% ipython --no-banner

In [1]: import numpy as np

In [2]: np.set_printoptions(suppress=True, linewidth=100)

In [3]: def rd(a):
   ...:     return np.round(a, 2) + 0
   ...: 

In [4]: K = np.load("a.npy")

In [5]: K
Out[5]: 
array([[4, 4, 4, 0, 2, 0, 4, 0, 4],
       [4, 2, 3, 0, 2, 1, 2, 1, 2],
       [3, 2, 3, 1, 4, 1, 2, 2, 2],
       [4, 2, 2, 2, 2, 2, 2, 0, 3],
       [4, 1, 2, 4, 3, 2, 2, 1, 2],
       [1, 3, 1, 2, 2, 2, 3, 2, 1],
       [0, 2, 0, 1, 0, 0, 1, 0, 0],
       [2, 2, 2, 0, 2, 1, 2, 2, 4],
       [0, 0, 0, 0, 0, 1, 0, 2, 2],
       [7, 5, 6, 1, 6, 3, 6, 3, 5],
       [7, 5, 6, 4, 7, 2, 5, 4, 3],
       [0, 2, 0, 1, 0, 1, 1, 2, 2],
       [2, 3, 2, 3, 4, 3, 3, 4, 1],
       [4, 3, 4, 2, 1, 0, 4, 1, 3],
       [2, 2, 2, 0, 2, 0, 2, 0, 2],
       [4, 2, 3, 0, 4, 1, 2, 1, 2],
       [2, 2, 2, 0, 0, 0, 2, 0, 2],
       [4, 1, 2, 4, 3, 2, 2, 1, 2],
       [6, 4, 6, 4, 5, 3, 6, 5, 4],
       [2, 2, 0, 3, 2, 2, 1, 0, 1],
       [6, 1, 3, 4, 8, 6, 2, 5, 2],
       [2, 2, 2, 0, 0, 1, 2, 2, 4],
       [0, 0, 0, 0, 0, 1, 0, 2, 2],
       [3, 1, 1, 3, 4, 4, 2, 2, 2],
       [0, 0, 0, 0, 0, 1, 0, 2, 2],
       [5, 3, 3, 3, 4, 5, 4, 4, 6],
       [1, 1, 1, 1, 2, 2, 2, 2, 1],
       [6, 4, 3, 3, 6, 3, 3, 1, 3],
       [0, 2, 0, 1, 0, 0, 1, 0, 0],
       [5, 3, 3, 3, 4, 5, 4, 4, 6],
       [1, 0, 1, 1, 2, 2, 0, 4, 2],
       [2, 4, 2, 1, 2, 0, 3, 0, 2],
       [5, 3, 4, 4, 5, 3, 3, 6, 3],
       [8, 3, 5, 4, 5, 3, 4, 2, 4],
       [4, 2, 3, 0, 4, 2, 2, 3, 4],
       [1, 2, 1, 2, 2, 1, 1, 2, 0],
       [2, 0, 0, 2, 2, 2, 0, 0, 1],
       [5, 2, 4, 1, 6, 2, 2, 3, 2]])

In [6]: # rows 4 and 17 are equal

In [7]: B = np.c_[K[:, :6] @ np.array([[8, 4, 7, -3, 3, 9],
   ...:     [-8, -2, 0, -6, 8, 6],
   ...:     [5, 1, 7, 9, -4, -9],
   ...:     [7, 5, -9, -3, -2, 1],
   ...:     [7, 5, -9, 9, -9, -9],
   ...:     [-2, -6, 4, 2, -6, 3]]), np.array([-4, -1, -4, 1, -2, 1, 0, -3, 3, -4, 2, -3, 0, 3, -2, 1, -4, -1, 1, -1, -4, 1, -4, 0, 5, -4, 0, 2, 3, 0, -1, -4, 1, 1, -5, 1, -5, 3])]

In [8]: print(B)
[[  34   22   38   18   10    6   -4]
 [  43   19   35   23   -8    6   -1]
 [  56   30    1   41  -31  -20   -4]
 [  50   22   14   10  -14   20    1]
 [  79   39  -13   19  -35    7   -2]
 [  13    7  -14    4  -11    8    1]
 [  -9    1   -9  -15   14   13    0]
 [  22   10   14   20  -10   -3   -3]
 [  -2   -6    4    2   -6    3    3]
 [  89   41   40   60  -37   -5   -4]
 [ 119   67    0   58  -46  -14    2]
 [ -11   -5   -5  -13    8   16   -3]
 [  45   21  -23   27  -38   -6    0]
 [  49   29   29    9    7   11    3]
 [  24   16   10   18   -4   -6   -2]
 [  57   29   17   41  -26  -12    1]
 [  10    6   28    0   14   12   -4]
 [  79   39  -13   19  -35    7   -1]
 [ 103   49   15   51  -45   -8    1]
 [  31   17  -23   -5  -14   21   -1]
 [ 127   49  -21   75 -102  -17   -4]
 [   8    0   32    2    8   15    1]
 [  -2   -6    4    2   -6    3   -4]
 [  62   22  -19   29  -53    3    0]
 [  -2   -6    4    2   -6    3    5]
 [  70   22   13   31  -45   18   -4]
 [  22    6   -5   19  -25   -5    0]
 [  88   46   -6   36  -40    9    2]
 [  -9    1   -9  -15   14   13    3]
 [  70   22   13   31  -45   18    0]
 [  30    8   -5   25  -33  -11   -1]
 [  15   17    1    3   10    7   -4]
 [  93   45   -6   42  -48   -5    1]
 [ 122   58   22   42  -43   13    1]
 [  55   23   21   43  -32   -9   -5]
 [  23   15  -18    8  -13   -1    1]
 [  40   16  -14   10  -28    8   -5]
 [  89   43    8   64  -53  -26    3]]

In [9]: rd(np.linalg.norm(B - K @ np.linalg.lstsq(K, B)[0], axis=0))
Out[9]: array([ 0.  ,  0.  ,  0.  ,  0.  ,  0.  ,  0.  , 14.53])

In [10]: print(rd(np.linalg.norm(np.linalg.qr(K)[0].T @ B, axis=0) ** 2 / ((B ** 2).sum(axis=0) + 1e-12)))
[1.   1.   1.   1.   1.   1.   0.26]

In [11]: basis = B[[34, 8]].astype(float)

In [12]: for _ in range(7):
    ...:     idx = np.linalg.norm(B[:, None] - basis, axis=-1).argmin(axis=1)
    ...:     basis = np.array([B[idx == j].mean(axis=0) for j in range(2)])
    ...: 

In [13]: print(idx)
[1 1 0 1 0 1 1 1 1 0 0 1 0 1 1 0 1 0 0 1 0 1 1 0 1 0 1 0 1 0 1 1 0 0 0 1 1 0]

In [14]: print(rd(basis[1] - basis[0]))
[-64.48 -28.94   2.4  -35.66  39.92   9.38   0.1 ]

In [15]: np.bincount(idx)
Out[15]: array([17, 21])

In [16]: np.abs(basis[1] - basis[0]).argmax()
Out[16]: np.int64(0)

In [17]: x0 = np.array([1, -1, -2, 0, -2, 0, -1, -1, -1])

In [18]: y = K @ x0

In [19]: print(rd(np.linalg.lstsq(K, y)[0]))
[ 1. -1. -2.  0. -2.  0. -1. -1. -1.]

In [20]: y
Out[20]: 
array([-20, -13, -19, -11, -12, -14,  -3, -16,  -4, -36, -36,  -7, -21, -17, -12, -17,  -8, -12,
       -35,  -6, -26, -12,  -4, -14,  -4, -26, -11, -23,  -3, -26, -11, -15, -28, -25, -21, -10,
        -3, -24])

In [21]: rd(np.linalg.pinv(K) @ K)
Out[21]: 
array([[1., 0., 0., 0., 0., 0., 0., 0., 0.],
       [0., 1., 0., 0., 0., 0., 0., 0., 0.],
       [0., 0., 1., 0., 0., 0., 0., 0., 0.],
       [0., 0., 0., 1., 0., 0., 0., 0., 0.],
       [0., 0., 0., 0., 1., 0., 0., 0., 0.],
       [0., 0., 0., 0., 0., 1., 0., 0., 0.],
       [0., 0., 0., 0., 0., 0., 1., 0., 0.],
       [0., 0., 0., 0., 0., 0., 0., 1., 0.],
       [0., 0., 0., 0., 0., 0., 0., 0., 1.]])

In [22]: print(rd(np.linalg.solve(K.T @ K, K.T @ y)))
[ 1. -1. -2.  0. -2.  0. -1. -1. -1.]

In [23]: np.linalg.solve(K, y)
LinAlgError: Last 2 dimensions of the array must be square


In [24]: rng = np.random.default_rng(5521)

In [25]: y = y + 0.3 * rng.normal(size=38)

In [26]: rd(y)
Out[26]: 
array([-19.88, -12.87, -18.93, -10.78, -11.97, -13.85,  -2.8 , -16.17,  -3.88, -36.03, -35.76,
        -7.03, -21.5 , -16.81, -11.69, -16.83,  -8.12, -12.06, -34.61,  -5.7 , -25.81, -11.99,
        -3.96, -14.31,  -3.9 , -25.5 , -10.7 , -22.78,  -2.84, -25.77, -11.03, -14.87, -28.23,
       -25.02, -21.27, -10.13,  -2.61, -23.53])

In [27]: beta, *_ = np.linalg.lstsq(K, y)

In [28]: [round(float(np.linalg.norm(np.linalg.solve(K.T @ K + lam * np.eye(9), K.T @ y))), 2) for lam in (0, 1, 10, 100)]
Out[28]: [3.48, 3.23, 2.83, 2.28]

In [29]: rd(np.linalg.norm(y - K @ beta))
Out[29]: np.float64(1.26)
